$ ipython --no-banner

In [1]: import numpy as np

In [2]: import numpy.linalg as la

In [3]: np.set_printoptions(precision=1, suppress=True, linewidth=200, legacy="1.25")

In [4]: J = np.loadtxt("sample13.csv", delimiter=",")

In [5]: J
Out[5]: 
array([[ 0.,  0.,  0., -1.],
       [ 0.,  0.,  0.,  2.],
       [ 0.,  0.,  0.,  2.],
       [-1.,  2.,  2.,  0.]])

In [6]: # row 2 repeats row 1

In [7]: np.all(la.eigvalsh(J) > 0)
Out[7]: False

In [8]: [round(float(la.det(J[:i, :i])), 2) + 0 for i in range(1, 5)]
Out[8]: [0.0, 0.0, 0.0, 0.0]

In [9]: la.cholesky(J)
LinAlgError: Matrix is not positive definite


In [10]: round(float(la.eigvalsh(J).min()), 1)
Out[10]: -3.0

In [11]: ev, vecs = la.eigh(J)

In [12]: np.round(vecs @ np.diag(ev) @ vecs.T, 1) + 0
Out[12]: 
array([[ 0.,  0.,  0., -1.],
       [ 0.,  0.,  0.,  2.],
       [ 0.,  0.,  0.,  2.],
       [-1.,  2.,  2.,  0.]])

In [13]: ev.sum(), np.trace(J)
Out[13]: (0.0, 0.0)

In [14]: np.abs(vecs[:, -1]).round(6).argmax()
Out[14]: 3

In [15]: la.svd(J, compute_uv=False)
Out[15]: array([3., 3., 0., 0.])

In [16]: ev.round(1) + 0
Out[16]: array([-3.,  0.,  0.,  3.])

In [17]: np.unique(ev.round(6) + 0, return_counts=True)[1]
Out[17]: array([1, 2, 1])

In [18]: Uu, sv, Vt = la.svd(J)

In [19]: vecs = Vt[:(sv > 1e-8).sum()]

In [20]: rng = np.random.default_rng(429)

In [21]: vec = J[0] + -2 * J[1] + rng.integers(2) * np.eye(4)[0]

In [22]: vec
Out[22]: array([ 0.,  0.,  0., -5.])

In [23]: np.diag(vecs.T @ vecs)
Out[23]: array([0.1, 0.4, 0.4, 1. ])

In [24]: la.matrix_rank(np.vstack([J, vec]))
Out[24]: 2

In [25]: J @ la.pinv(J) @ J
Out[25]: 
array([[ 0.,  0.,  0., -1.],
       [ 0.,  0.,  0.,  2.],
       [ 0.,  0.,  0.,  2.],
       [-1.,  2.,  2.,  0.]])

In [26]: la.inv(J)
LinAlgError: Singular matrix


In [27]: la.lstsq(J[:-1].T, J[-1])[2]
Out[27]: 1

In [28]: rank = la.matrix_rank(J)

In [29]: rank
Out[29]: 2

In [30]: N = la.svd(J)[2][rank:].T

In [31]: N @ N.T
Out[31]: 
array([[ 0.9,  0.2,  0.2,  0. ],
       [ 0.2,  0.6, -0.4,  0. ],
       [ 0.2, -0.4,  0.6,  0. ],
       [ 0. ,  0. ,  0. ,  0. ]])

In [32]: N.shape
Out[32]: (4, 2)

In [33]: [int(la.matrix_rank(np.delete(J, i, axis=0))) for i in range(4)]
Out[33]: [2, 2, 2, 1]

In [34]: np.round(J @ N, 1) + 0
Out[34]: 
array([[0., 0.],
       [0., 0.],
       [0., 0.],
       [0., 0.]])

In [35]: np.allclose(J @ N, 0)
Out[35]: True

In [36]: la.matrix_rank(J.T @ J), la.matrix_rank(J @ J.T)
Out[36]: (2, 2)

In [37]: M2 = np.array([[0, 0], [4, 5]])

In [38]: data = np.tile(M2, (2, 2))

In [39]: data
Out[39]: 
array([[0, 0, 0, 0],
       [4, 5, 4, 5],
       [0, 0, 0, 0],
       [4, 5, 4, 5]])

In [40]: round(float(la.norm(data, 2)), 1)
Out[40]: 12.8

In [41]: round(la.norm(data) ** 2 / la.norm(data, 2) ** 2, 1)
Out[41]: 1.0

In [42]: vec = np.array([1, 0, 1, 9])

In [43]: h = np.maximum(data @ vec, 0)

In [44]: np.tanh(data @ vec)
Out[44]: array([0., 1., 0., 1.])

In [45]: data * (h > 1e-9)[:, None]
Out[45]: 
array([[0, 0, 0, 0],
       [4, 5, 4, 5],
       [0, 0, 0, 0],
       [4, 5, 4, 5]])

In [46]: P = np.triu(np.array([[3, -3, -8, 4], [-2, 8, 2, -3], [3, -2, -7, 5], [-1, -2, -6, -3]]), 1) + np.eye(4)

In [47]: M2 = P @ data @ la.inv(P)

In [48]: M2
Out[48]: 
array([[  4.,  17.,   2.,  30.],
       [ -8., -34.,  -4., -60.],
       [ 20.,  85.,  10., 150.],
       [  4.,  17.,   2.,  30.]])

In [49]: P @ data - data @ P
Out[49]: 
array([[  4.,   5.,   4.,   5.],
       [-12.,  -3.,  10., -36.],
       [ 20.,  25.,  20.,  25.],
       [  0.,  12.,  22., -21.]])

In [50]: X = np.loadtxt("arr.csv", delimiter=",")

In [51]: X
Out[51]: 
array([[  2.,  -2.,   1.],
       [  4.,   0.,   3.],
       [  3.,  -3.,   4.],
       [  4.,  -3.,   2.],
       [  7.,  -1.,   1.],
       [  8.,  -3.,   0.],
       [  9.,  -1.,  -1.],
       [ 10.,  -1.,   1.],
       [ 11.,   1.,  -1.],
       [ 14.,   4.,   1.],
       [ 15.,   7.,  -2.],
       [ 13.,   8.,   1.],
       [ 13.,  11.,  -1.],
       [ 10.,   8.,  -2.],
       [ 12.,  10.,  -5.],
       [  9.,  12.,  -6.],
       [ 10.,  14.,  -9.],
       [ 10.,  11.,  -7.],
       [ 13.,  10.,  -8.],
       [ 15.,  10.,  -6.],
       [ 17.,  11.,  -9.],
       [ 17.,  11., -11.],
       [ 20.,  12., -14.],
       [ 17.,   9., -16.]])

In [52]: P = X @ la.solve(X.T @ X, X.T)

In [53]: np.round(P @ X[:, 1], 1) + 0
Out[53]: array([-2.,  0., -3., -3., -1., -3., -1., -1.,  1.,  4.,  7.,  8., 11.,  8., 10., 12., 14., 11., 10., 10., 11., 11., 12.,  9.])

In [54]: np.round(np.diag(P), 1) + 0
Out[54]: array([0. , 0.1, 0.1, 0.1, 0.1, 0.1, 0.1, 0.1, 0.1, 0.2, 0.1, 0.2, 0.2, 0.1, 0.1, 0.1, 0.2, 0.1, 0.1, 0.1, 0.1, 0.1, 0.2, 0.4])

In [55]: np.allclose(P @ P, P)
Out[55]: True

In [56]: np.trace(P)
Out[56]: 3.0

In [57]: la.matrix_rank(np.eye(24) - P)
Out[57]: 21

In [58]: M2 = X + rng.integers(-2, 3, (24, 1)) @ rng.integers(-2, 3, (1, 3))

In [59]: M2
Out[59]: 
array([[  2.,  -2.,   1.],
       [  6.,   4.,   1.],
       [  1.,  -7.,   6.],
       [  5.,  -1.,   1.],
       [  8.,   1.,   0.],
       [  6.,  -7.,   2.],
       [ 11.,   3.,  -3.],
       [ 12.,   3.,  -1.],
       [ 11.,   1.,  -1.],
       [ 16.,   8.,  -1.],
       [ 14.,   5.,  -1.],
       [ 13.,   8.,   1.],
       [ 15.,  15.,  -3.],
       [ 11.,  10.,  -3.],
       [ 10.,   6.,  -3.],
       [ 10.,  14.,  -7.],
       [ 10.,  14.,  -9.],
       [ 11.,  13.,  -8.],
       [ 13.,  10.,  -8.],
       [ 15.,  10.,  -6.],
       [ 19.,  15., -11.],
       [ 15.,   7.,  -9.],
       [ 18.,   8., -12.],
       [ 19.,  13., -18.]])

In [60]: M2 - X
Out[60]: 
array([[ 0.,  0.,  0.],
       [ 2.,  4., -2.],
       [-2., -4.,  2.],
       [ 1.,  2., -1.],
       [ 1.,  2., -1.],
       [-2., -4.,  2.],
       [ 2.,  4., -2.],
       [ 2.,  4., -2.],
       [ 0.,  0.,  0.],
       [ 2.,  4., -2.],
       [-1., -2.,  1.],
       [ 0.,  0.,  0.],
       [ 2.,  4., -2.],
       [ 1.,  2., -1.],
       [-2., -4.,  2.],
       [ 1.,  2., -1.],
       [ 0.,  0.,  0.],
       [ 1.,  2., -1.],
       [ 0.,  0.,  0.],
       [ 0.,  0.,  0.],
       [ 2.,  4., -2.],
       [-2., -4.,  2.],
       [-2., -4.,  2.],
       [ 2.,  4., -2.]])

In [61]: np.abs(M2 - X).sum(axis=1)
Out[61]: array([0., 8., 8., 4., 4., 8., 8., 8., 0., 8., 4., 0., 8., 4., 8., 4., 0., 4., 0., 0., 8., 8., 8., 8.])

In [62]: cov = J.T @ J

In [63]: np.round(la.eigvalsh(cov)[::-1], 1) + 0
Out[63]: array([9., 9., 0., 0.])

In [64]: la.svd(J, compute_uv=False) ** 2
Out[64]: array([9., 9., 0., 0.])

In [65]: np.allclose(cov, cov.T)
Out[65]: True

In [66]: cov
Out[66]: 
array([[ 1., -2., -2.,  0.],
       [-2.,  4.,  4.,  0.],
       [-2.,  4.,  4.,  0.],
       [ 0.,  0.,  0.,  9.]])

In [67]: (J @ J.T).shape
Out[67]: (4, 4)

In [68]: np.diag(cov)
Out[68]: array([1., 4., 4., 9.])

In [69]: np.allclose(data[:-1].T @ la.lstsq(data[:-1].T, data[-1])[0], data[-1])
Out[69]: True

In [70]: la.inv(data)
LinAlgError: Singular matrix


In [71]: q, vecs = la.qr(X[:, :2])[0], la.qr(X[:, 2:])[0]

In [72]: sv = la.svd(q.T @ vecs, compute_uv=False)

In [73]: round(float(la.norm(q @ q.T - vecs @ vecs.T, 2)), 1)
Out[73]: 1.0

In [74]: sv
Out[74]: array([0.8])

In [75]: (sv > 0.9).sum()
Out[75]: 0

In [76]: F = np.load("dump.npy")

In [77]: F
Out[77]: 
array([[ 1.1, -0.5,  1. ],
       [-0.4,  0.5, -2.8],
       [ 2.2,  0.1,  1.4],
       [-0.6,  0.4,  1.8],
       [ 3.1,  2.3, -4.8],
       [ 2.7, -0.1,  0.7],
       [-2.6, -0.3,  0.1],
       [-1.3, -0.8,  0.1],
       [-1. , -0.8,  4.7],
       [ 0.2,  1.3,  1.5],
       [-1.5,  1.5,  0. ],
       [-1. ,  0.6,  3.8],
       [-1.6, -0.8,  6.8],
       [ 2.8, -0.5,  2.5],
       [ 0.9,  0. ,  0.7],
       [-2.9,  1.9,  1.9],
       [-2.4, -1. , -6.8],
       [ 0. ,  1.1,  3.9],
       [ 2. , -1. , -3.5],
       [-1.6,  2.2,  2.2],
       [ 1.1, -0.8, -0.8],
       [ 0.5,  0.8, -2.9]])

In [78]: M2 = np.c_[F[:, :2] @ np.array([[-2, -1], [-1, 2]]), np.array([2, 3, 3, 1, 2, 3, 2, 3, 0, 0, 0, 1, 2, 1, 0, 3, 1, 2, 1, 2, 1, 2])]

In [79]: M2
Out[79]: 
array([[-1.7, -2.1,  2. ],
       [ 0.3,  1.4,  3. ],
       [-4.5, -2. ,  3. ],
       [ 0.8,  1.4,  1. ],
       [-8.5,  1.5,  2. ],
       [-5.3, -2.9,  3. ],
       [ 5.5,  2. ,  2. ],
       [ 3.4, -0.3,  3. ],
       [ 2.8, -0.6,  0. ],
       [-1.7,  2.4,  0. ],
       [ 1.5,  4.5,  0. ],
       [ 1.4,  2.2,  1. ],
       [ 4. ,  0. ,  2. ],
       [-5.1, -3.8,  1. ],
       [-1.8, -0.9,  0. ],
       [ 3.9,  6.7,  3. ],
       [ 5.8,  0.4,  1. ],
       [-1.1,  2.2,  2. ],
       [-3. , -4. ,  1. ],
       [ 1. ,  6. ,  2. ],
       [-1.4, -2.7,  1. ],
       [-1.8,  1.1,  2. ]])

In [80]: np.round(la.lstsq(F, M2[:, 0])[0], 1) + 0
Out[80]: array([-2., -1.,  0.])

In [81]: np.round(la.norm(M2 - F @ la.lstsq(F, M2)[0], axis=0), 1) + 0
Out[81]: array([0. , 0. , 8.5])

In [82]: la.matrix_rank(M2)
Out[82]: 3

In [83]: la.matrix_rank(np.c_[F, M2])
Out[83]: 4

In [84]: M = np.load("m.npy")

In [85]: M
Out[85]: 
array([[ 1,  1,  1,  1,  1,  1,  1,  1],
       [ 1, -1, -1,  1,  1, -1, -1,  1],
       [ 1, -1, -1,  1, -1,  1,  1, -1]])

In [86]: # column 2 repeats column 1

In [87]: def softmax(z):
    ...:     e = np.exp(z - z.max(axis=-1, keepdims=True))
    ...:     return e / e.sum(axis=-1, keepdims=True)
    ...: 

In [88]: np.round(softmax(10 * M[2]), 1) + 0
Out[88]: array([0.2, 0. , 0. , 0.2, 0. , 0.2, 0.2, 0. ])

In [89]: np.round(softmax(M[2] + 5), 1) + 0
Out[89]: array([0.2, 0. , 0. , 0.2, 0. , 0.2, 0.2, 0. ])

In [90]: np.round(softmax(M[2]), 1) + 0
Out[90]: array([0.2, 0. , 0. , 0.2, 0. , 0.2, 0.2, 0. ])

In [91]: att = M @ M.T / np.sqrt(8)

In [92]: softmax(att)
Out[92]: 
array([[0.9, 0.1, 0.1],
       [0.1, 0.9, 0.1],
       [0.1, 0.1, 0.9]])

In [93]: softmax(att + np.triu(np.full(att.shape, -np.inf), 1))
Out[93]: 
array([[1. , 0. , 0. ],
       [0.1, 0.9, 0. ],
       [0.1, 0.1, 0.9]])

In [94]: softmax(att).round(6).argmax(axis=1)
Out[94]: array([0, 1, 2])
